$ python -q
>>> import numpy as np
>>> import numpy.linalg as la
>>> np.set_printoptions(precision=2, suppress=True, linewidth=140, floatmode="fixed")
>>> feats = np.load("out10.npy")
>>> feats
array([[ 6.05, -8.22, -1.98, -7.49, -1.23,  3.06],
       [-5.55, -1.62,  7.35,  4.10, -8.90,  6.15],
       [-0.85, -2.35,  2.17,  7.65,  3.61,  3.25],
       [-2.41, -2.62,  1.56,  6.32,  1.25,  5.09],
       [-6.06, -4.91,  8.44,  5.00, -8.97,  6.02],
       [ 1.51, -3.39,  1.38,  6.11,  2.18,  3.97],
       [ 6.27, -7.77, -3.01, -7.84,  0.43,  4.04],
       [-7.09, -2.37,  6.69,  6.21, -8.58,  3.66],
       [ 7.44, -7.43, -5.07, -7.95,  1.27,  4.16],
       [-5.82, -2.48,  7.26,  4.34, -7.12,  4.81],
       [ 0.28, -2.00,  1.93,  6.24,  2.13,  6.48],
       [-5.91, -0.83,  5.89,  5.37, -7.76,  3.85],
       [ 6.42, -9.93, -4.61, -8.77,  1.04,  3.85],
       [ 6.79, -7.61, -1.44, -9.12,  1.46,  3.60],
       [-3.71, -2.08,  6.30,  3.32, -7.24,  5.43]])
>>> cen = feats - feats.mean(axis=0)
>>> Uu, sigma, Vh = la.svd(cen, full_matrices=False)
>>> np.abs(Vh[0]).argmax()
np.int64(3)
>>> sigma
array([38.70, 17.48,  3.89,  3.84,  3.17,  2.40])
>>> arr = np.loadtxt("a.csv", delimiter=",")
>>> arr.round(2) + 0
array([[-0.11,  0.07, -0.01,  0.17, -0.10, -0.55,  0.28, -0.33,  0.42, -0.16, -0.38,  0.33],
       [-0.21, -0.12, -0.19, -0.03, -0.03,  0.06, -0.02, -0.58, -0.04, -0.07,  0.68,  0.31],
       [ 0.21,  0.37, -0.21, -0.62,  0.03, -0.22, -0.48, -0.16,  0.14, -0.22, -0.04, -0.13],
       [-0.34, -0.38,  0.02, -0.50,  0.47, -0.04,  0.07,  0.03, -0.27,  0.05, -0.29,  0.32],
       [-0.11,  0.26,  0.39,  0.12, -0.31, -0.10, -0.31,  0.11, -0.51, -0.31, -0.05,  0.43],
       [-0.40, -0.38,  0.26, -0.14, -0.50, -0.13, -0.27, -0.21,  0.04,  0.22, -0.11, -0.41],
       [-0.40,  0.58,  0.00, -0.09, -0.07,  0.51,  0.11, -0.21,  0.09,  0.31, -0.25,  0.08],
       [-0.11,  0.26, -0.32, -0.03, -0.09, -0.40,  0.41, -0.06, -0.59,  0.12,  0.04, -0.34],
       [-0.45, -0.01, -0.60,  0.16, -0.13, -0.11, -0.29,  0.50,  0.16,  0.03,  0.06,  0.16],
       [ 0.08, -0.15, -0.34,  0.43,  0.21,  0.17, -0.37, -0.42, -0.26, -0.12, -0.42, -0.13],
       [-0.11, -0.15, -0.17, -0.18, -0.30,  0.36,  0.34,  0.05,  0.02, -0.73, -0.13, -0.15],
       [ 0.48, -0.21, -0.30, -0.20, -0.51,  0.13,  0.07, -0.03, -0.12,  0.35, -0.18,  0.39]])
>>> vec = np.array([2, -1, -1, 3, -2, -3, -3, 0, -3, 1, 0, -1])
>>> np.round(la.inv(arr), 2) + 0
array([[-0.11, -0.21,  0.21, -0.34, -0.11, -0.40, -0.40, -0.11, -0.45,  0.08, -0.11,  0.48],
       [ 0.07, -0.12,  0.37, -0.38,  0.26, -0.38,  0.58,  0.26, -0.01, -0.15, -0.15, -0.21],
       [-0.01, -0.19, -0.21,  0.02,  0.39,  0.26,  0.00, -0.32, -0.60, -0.34, -0.17, -0.30],
       [ 0.17, -0.03, -0.62, -0.50,  0.12, -0.14, -0.09, -0.03,  0.16,  0.43, -0.18, -0.20],
       [-0.10, -0.03,  0.03,  0.47, -0.31, -0.50, -0.07, -0.09, -0.13,  0.21, -0.30, -0.51],
       [-0.55,  0.06, -0.22, -0.04, -0.10, -0.13,  0.51, -0.40, -0.11,  0.17,  0.36,  0.13],
       [ 0.28, -0.02, -0.48,  0.07, -0.31, -0.27,  0.11,  0.41, -0.29, -0.37,  0.34,  0.07],
       [-0.33, -0.58, -0.16,  0.03,  0.11, -0.21, -0.21, -0.06,  0.50, -0.42,  0.05, -0.03],
       [ 0.42, -0.04,  0.14, -0.27, -0.51,  0.04,  0.09, -0.59,  0.16, -0.26,  0.02, -0.12],
       [-0.16, -0.07, -0.22,  0.05, -0.31,  0.22,  0.31,  0.12,  0.03, -0.12, -0.73,  0.35],
       [-0.38,  0.68, -0.04, -0.29, -0.05, -0.11, -0.25,  0.04,  0.06, -0.42, -0.13, -0.18],
       [ 0.33,  0.31, -0.13,  0.32,  0.43, -0.41,  0.08, -0.34,  0.16, -0.13, -0.15,  0.39]])
>>> 12 - la.matrix_rank(arr - np.eye(12), tol=1e-8)
np.int64(1)
>>> rng = np.random.default_rng(85)
>>> idx = rng.permutation(12)
>>> M2 = arr[:, idx] * rng.choice([-1, 1], 12)
>>> M2.round(2) + 0
array([[ 0.10,  0.42, -0.38,  0.01, -0.16,  0.33, -0.17,  0.33,  0.11,  0.28,  0.07,  0.55],
       [ 0.03, -0.04,  0.68,  0.19, -0.07,  0.31,  0.03,  0.58,  0.21, -0.02, -0.12, -0.06],
       [-0.03,  0.14, -0.04,  0.21, -0.22, -0.13,  0.62,  0.16, -0.21, -0.48,  0.37,  0.22],
       [-0.47, -0.27, -0.29, -0.02,  0.05,  0.32,  0.50, -0.03,  0.34,  0.07, -0.38,  0.04],
       [ 0.31, -0.51, -0.05, -0.39, -0.31,  0.43, -0.12, -0.11,  0.11, -0.31,  0.26,  0.10],
       [ 0.50,  0.04, -0.11, -0.26,  0.22, -0.41,  0.14,  0.21,  0.40, -0.27, -0.38,  0.13],
       [ 0.07,  0.09, -0.25,  0.00,  0.31,  0.08,  0.09,  0.21,  0.40,  0.11,  0.58, -0.51],
       [ 0.09, -0.59,  0.04,  0.32,  0.12, -0.34,  0.03,  0.06,  0.11,  0.41,  0.26,  0.40],
       [ 0.13,  0.16,  0.06,  0.60,  0.03,  0.16, -0.16, -0.50,  0.45, -0.29, -0.01,  0.11],
       [-0.21, -0.26, -0.42,  0.34, -0.12, -0.13, -0.43,  0.42, -0.08, -0.37, -0.15, -0.17],
       [ 0.30,  0.02, -0.13,  0.17, -0.73, -0.15,  0.18, -0.05,  0.11,  0.34, -0.15, -0.36],
       [ 0.51, -0.12, -0.18,  0.30,  0.35,  0.39,  0.20,  0.03, -0.48,  0.07, -0.21, -0.13]])
>>> Uu, _, Vh = la.svd(arr.T @ M2)
>>> np.round(Uu @ Vh, 2) + 0
array([[ 0.00,  0.00,  0.00,  0.00,  0.00,  0.00,  0.00,  0.00, -1.00,  0.00,  0.00,  0.00],
       [ 0.00,  0.00,  0.00,  0.00,  0.00,  0.00,  0.00,  0.00,  0.00,  0.00,  1.00,  0.00],
       [ 0.00,  0.00,  0.00, -1.00,  0.00,  0.00,  0.00,  0.00,  0.00,  0.00,  0.00,  0.00],
       [ 0.00,  0.00,  0.00,  0.00,  0.00,  0.00, -1.00,  0.00,  0.00,  0.00,  0.00,  0.00],
       [-1.00,  0.00,  0.00,  0.00,  0.00,  0.00,  0.00,  0.00,  0.00,  0.00,  0.00,  0.00],
       [ 0.00,  0.00,  0.00,  0.00,  0.00,  0.00,  0.00,  0.00,  0.00,  0.00,  0.00, -1.00],
       [ 0.00,  0.00,  0.00,  0.00,  0.00,  0.00,  0.00,  0.00,  0.00,  1.00,  0.00,  0.00],
       [ 0.00,  0.00,  0.00,  0.00,  0.00,  0.00,  0.00, -1.00,  0.00,  0.00,  0.00,  0.00],
       [ 0.00,  1.00,  0.00,  0.00,  0.00,  0.00,  0.00,  0.00,  0.00,  0.00,  0.00,  0.00],
       [ 0.00,  0.00,  0.00,  0.00,  1.00,  0.00,  0.00,  0.00,  0.00,  0.00,  0.00,  0.00],
       [ 0.00,  0.00,  1.00,  0.00,  0.00,  0.00,  0.00,  0.00,  0.00,  0.00,  0.00,  0.00],
       [ 0.00,  0.00,  0.00,  0.00,  0.00,  1.00,  0.00,  0.00,  0.00,  0.00,  0.00,  0.00]])
>>> idx
array([ 4,  8, 10,  2,  9, 11,  3,  7,  0,  6,  1,  5])
>>> round(float(la.norm(arr)), 2)
3.46
>>> arr.sum(axis=0)
array([-1.45,  0.15, -1.48, -0.92, -1.34, -0.32, -0.45, -1.31, -0.93, -0.53, -1.07,  0.86])
>>> arr.mean(axis=0)
array([-0.12,  0.01, -0.12, -0.08, -0.11, -0.03, -0.04, -0.11, -0.08, -0.04, -0.09,  0.07])
>>> la.svd(arr, compute_uv=False)
array([1.00, 1.00, 1.00, 1.00, 1.00, 1.00, 1.00, 1.00, 1.00, 1.00, 1.00, 1.00])
>>> arr[:, 12]
Traceback (most recent call last):
  File "<python-input-25>", line 1, in <module>
    arr[:, 12]
    ~~~^^^^^^^
IndexError: index 12 is out of bounds for axis 1 with size 12
>>> arr.sum(axis=1)
array([-0.36, -0.24, -1.32, -0.86, -0.38, -2.03,  0.66, -1.12, -0.53, -1.32, -1.15, -0.13])
>>> D = la.norm(feats[:, None] - feats[None], axis=-1)
>>> D[4].round(6).argsort(kind="stable")[:4]
array([4, 9, 1, 7])
>>> vec = np.array([-4, -7, -6, 4, 9, -7, -8, -1, -4, 1, 6, 7])
>>> rhs = arr @ vec
>>> c, lr = np.zeros(12), 1 / la.norm(arr, 2) ** 2
>>> for i in range(10):
...     c -= lr * arr.T @ (arr @ c - rhs)
...     if i % 2 == 0: print(i, round(la.norm(arr @ c - rhs), 2))
... 
0 0.0
2 0.0
4 0.0
6 0.0
8 0.0
>>> c
array([-4.00, -7.00, -6.00,  4.00,  9.00, -7.00, -8.00, -1.00, -4.00,  1.00,  6.00,  7.00])
>>> np.round(la.cond(arr), 2)
np.float64(1.0)
